$ python3 -q
>>> import numpy as np
>>> np.set_printoptions(precision=2, suppress=True, linewidth=200, legacy="1.25")
>>> arr = np.load("dump.npy")
>>> arr
array([[2.02, 1.  , 0.  , 1.  , 0.  , 1.  , 1.  ],
       [1.  , 2.02, 1.  , 2.  , 1.  , 2.  , 1.  ],
       [2.  , 1.  , 1.02, 0.  , 0.  , 0.  , 1.  ],
       [1.  , 2.  , 1.  , 1.02, 0.  , 0.  , 2.  ],
       [2.  , 2.  , 1.  , 2.  , 1.02, 2.  , 2.  ],
       [2.  , 1.  , 2.  , 0.  , 1.  , 0.02, 2.  ],
       [2.  , 1.  , 0.  , 1.  , 0.  , 1.  , 1.02]])
>>> x0 = np.array([0, 0, -1, 0, 1, 2, -1])
>>> h = np.maximum(arr @ x0, 0)
>>> np.maximum(arr @ (3 * x0), 0)
array([3.  , 9.  , 0.  , 0.  , 6.06, 0.  , 2.94])
>>> h
array([1.  , 3.  , 0.  , 0.  , 2.02, 0.  , 0.98])
>>> np.tanh(arr @ x0)
array([ 0.76,  1.  , -0.97, -1.  ,  0.97, -0.99,  0.75])
>>> arr.T @ h
array([11.02, 12.08,  5.02, 12.02,  5.06, 12.02,  9.04])
>>> gram = arr.T @ arr
>>> np.diag(gram)
array([22.08, 16.08,  8.04, 11.04,  3.04, 10.  , 16.04])
>>> gram
array([[22.08, 16.04, 10.04, 11.04,  5.04, 10.06, 17.06],
       [16.04, 16.08,  9.04, 12.08,  5.06, 10.06, 15.04],
       [10.04,  9.04,  8.04,  5.02,  4.02,  4.04, 10.02],
       [11.04, 12.08,  5.02, 11.04,  4.04, 10.  , 10.06],
       [ 5.04,  5.06,  4.02,  4.04,  3.04,  4.06,  5.04],
       [10.06, 10.06,  4.04, 10.  ,  4.06, 10.  ,  8.06],
       [17.06, 15.04, 10.02, 10.06,  5.04,  8.06, 16.04]])
>>> theta = np.radians(15)
>>> r_ = np.eye(7)
>>> r_[3, 3] = r_[4, 4] = np.cos(theta)
>>> r_[3, 4], r_[4, 3] = -np.sin(theta), np.sin(theta)
>>> r_
array([[ 1.  ,  0.  ,  0.  ,  0.  ,  0.  ,  0.  ,  0.  ],
       [ 0.  ,  1.  ,  0.  ,  0.  ,  0.  ,  0.  ,  0.  ],
       [ 0.  ,  0.  ,  1.  ,  0.  ,  0.  ,  0.  ,  0.  ],
       [ 0.  ,  0.  ,  0.  ,  0.97, -0.26,  0.  ,  0.  ],
       [ 0.  ,  0.  ,  0.  ,  0.26,  0.97,  0.  ,  0.  ],
       [ 0.  ,  0.  ,  0.  ,  0.  ,  0.  ,  1.  ,  0.  ],
       [ 0.  ,  0.  ,  0.  ,  0.  ,  0.  ,  0.  ,  1.  ]])
>>> A2 = arr @ r_.T
>>> A2
array([[ 2.02,  1.  ,  0.  ,  0.97,  0.26,  1.  ,  1.  ],
       [ 1.  ,  2.02,  1.  ,  1.67,  1.48,  2.  ,  1.  ],
       [ 2.  ,  1.  ,  1.02,  0.  ,  0.  ,  0.  ,  1.  ],
       [ 1.  ,  2.  ,  1.  ,  0.99,  0.26,  0.  ,  2.  ],
       [ 2.  ,  2.  ,  1.  ,  1.67,  1.5 ,  2.  ,  2.  ],
       [ 2.  ,  1.  ,  2.  , -0.26,  0.97,  0.02,  2.  ],
       [ 2.  ,  1.  ,  0.  ,  0.97,  0.26,  1.  ,  1.02]])
>>> np.round(np.linalg.svd(arr, compute_uv=False), 2) + 0, np.round(np.linalg.svd(A2, compute_uv=False), 2) + 0
(array([8.46, 2.92, 1.95, 1.4 , 0.64, 0.06, 0.  ]), array([8.46, 2.92, 1.95, 1.4 , 0.64, 0.06, 0.  ]))
>>> np.allclose(arr @ arr.T, A2 @ A2.T)
True
>>> rng = np.random.default_rng(74)
>>> lab = rng.permutation(7)
>>> lab
array([4, 2, 1, 6, 3, 5, 0])
>>> A2 = arr[lab][:, lab]
>>> np.sort(np.abs(np.linalg.eigvals(A2)))
array([0.02, 0.02, 0.02, 1.02, 1.02, 1.08, 7.35])
>>> round(np.trace(A2), 2)
8.14
>>> np.round(np.linalg.det(A2), 2), np.round(np.linalg.det(arr[lab]), 2)
(-0.0, -0.0)
>>> np.diag(A2)
array([1.02, 1.02, 2.02, 1.02, 1.02, 0.02, 2.02])
>>> A2
array([[1.02, 1.  , 2.  , 2.  , 2.  , 2.  , 2.  ],
       [0.  , 1.02, 1.  , 1.  , 0.  , 0.  , 2.  ],
       [1.  , 1.  , 2.02, 1.  , 2.  , 2.  , 1.  ],
       [0.  , 0.  , 1.  , 1.02, 1.  , 1.  , 2.  ],
       [0.  , 1.  , 2.  , 2.  , 1.02, 0.  , 1.  ],
       [1.  , 2.  , 1.  , 2.  , 0.  , 0.02, 2.  ],
       [0.  , 0.  , 1.  , 1.  , 1.  , 1.  , 2.02]])
>>> np.round(np.linalg.norm(arr, 2) / np.linalg.norm(arr), 2)
0.91
>>> np.argsort(-np.linalg.norm(arr, axis=0).round(6), kind="stable")[:3]
array([0, 1, 6])
>>> M = np.loadtxt("out1.csv", delimiter=",")
>>> M
array([[  0.8,  -0.6,   0.8,   0.4,  -0.8,  -1.1],
       [ -0.7,   1.6,   1.1,   0.2,  -0.5,  -0.5],
       [ -0.3,   1.5,   0.6,   1.1,  -0.3,  -0.4],
       [ -0.5,  -1.9,   0.3,  -1.6,   0. ,  -1.2],
       [ -0.2,   1. ,  -0.7,  -0.6,  -0.9,  -0.2],
       [  1. ,   0.5,  -1. ,  -1. ,   1.3,  -0.1],
       [  0.1,  -0.5,  -0.6,  -0.9,  -0.1,  -0.8],
       [ -0.6,  -0.1,  -1.5,  -0.3,   2.2,  -0.3],
       [-15. , -13. ,  -5. ,   2. ,  14. ,   4. ],
       [  0.1,   0.3,  -1.3,   0.7,   1.2,  -0.8],
       [  0.1,   1.2,  -0.1,   0.9,  -2.1,  -2.5],
       [  0.4,  -1.6,   1.8,  -1.8,   0.7,  -1. ],
       [  1.2,   2.1,  -0.8,   0.3,  -2. ,  -0.3],
       [ -0.7,  -0.3,   0.9,  -0.5,  -2. ,  -1.3],
       [  0.2,   0.5,  -1.3,  -1.2,  -0.7,  -1. ],
       [ -1.4,   0.6,   0.4,   1.7,   0.6,  -0.1],
       [ -0.7,  -0.3,   0.9,  -0.2,  -0.1,   0.9],
       [  1.7,   0.8,   0.5,   0.6,   0. ,  -0.4],
       [ -0.5,   1.8,   1.5,  -1.2,   1.5,   0.8],
       [  0.7,   0.3,  -1.5,   0.4,   1.6,  -1. ],
       [  1.5,   0.7,   0.3,   1.6,  -0.6,  -1.9]])
>>> A2 = np.c_[M[:, :4] @ np.array([[2, 2, 0, 1], [2, 1, 1, 0], [2, 0, 1, 1], [1, 1, 1, 2]]), np.array([-3, 2, -1, 1, 0, 3, -3, 2, -3, -1, 2, 1, 3, -2, -2, 3, -1, 0, -1, -3, 3])]
>>> A2
array([[  2.4,   1.4,   0.6,   2.4,  -3. ],
       [  4.2,   0.4,   2.9,   0.8,   2. ],
       [  4.7,   2. ,   3.2,   2.5,  -1. ],
       [ -5.8,  -4.5,  -3.2,  -3.4,   1. ],
       [ -0.4,   0. ,  -0.3,  -2.1,   0. ],
       [  0. ,   1.5,  -1.5,  -2. ,   3. ],
       [ -2.9,  -1.2,  -2. ,  -2.3,  -3. ],
       [ -4.7,  -1.6,  -1.9,  -2.7,   2. ],
       [-64. , -41. , -16. , -16. ,  -3. ],
       [ -1.1,   1.2,  -0.3,   0.2,  -1. ],
       [  3.3,   2.3,   2. ,   1.8,   2. ],
       [ -0.6,  -2.6,  -1.6,  -1.4,   1. ],
       [  5.3,   4.8,   1.6,   1. ,   3. ],
       [ -0.7,  -2.2,   0.1,  -0.8,  -2. ],
       [ -2.4,  -0.3,  -2. ,  -3.5,  -2. ],
       [  0.9,  -0.5,   2.7,   2.4,   3. ],
       [ -0.4,  -1.9,   0.4,  -0.2,  -1. ],
       [  6.6,   4.8,   1.9,   3.4,   0. ],
       [  4.4,  -0.4,   2.1,  -1.4,  -1. ],
       [ -0.6,   2.1,  -0.8,   0. ,  -3. ],
       [  6.6,   5.3,   2.6,   5. ,   3. ]])
>>> np.linalg.matrix_rank(A2)
5
>>> np.round(np.linalg.norm(A2 - M @ np.linalg.lstsq(M, A2)[0], axis=0), 2) + 0
array([0.  , 0.  , 0.  , 0.  , 8.97])
>>> np.linalg.matrix_rank(np.c_[M, A2])
7
>>> np.linalg.norm(np.linalg.qr(M)[0].T @ A2, axis=0) ** 2 / ((A2 ** 2).sum(axis=0) + 1e-12)
array([1.  , 1.  , 1.  , 1.  , 0.18])
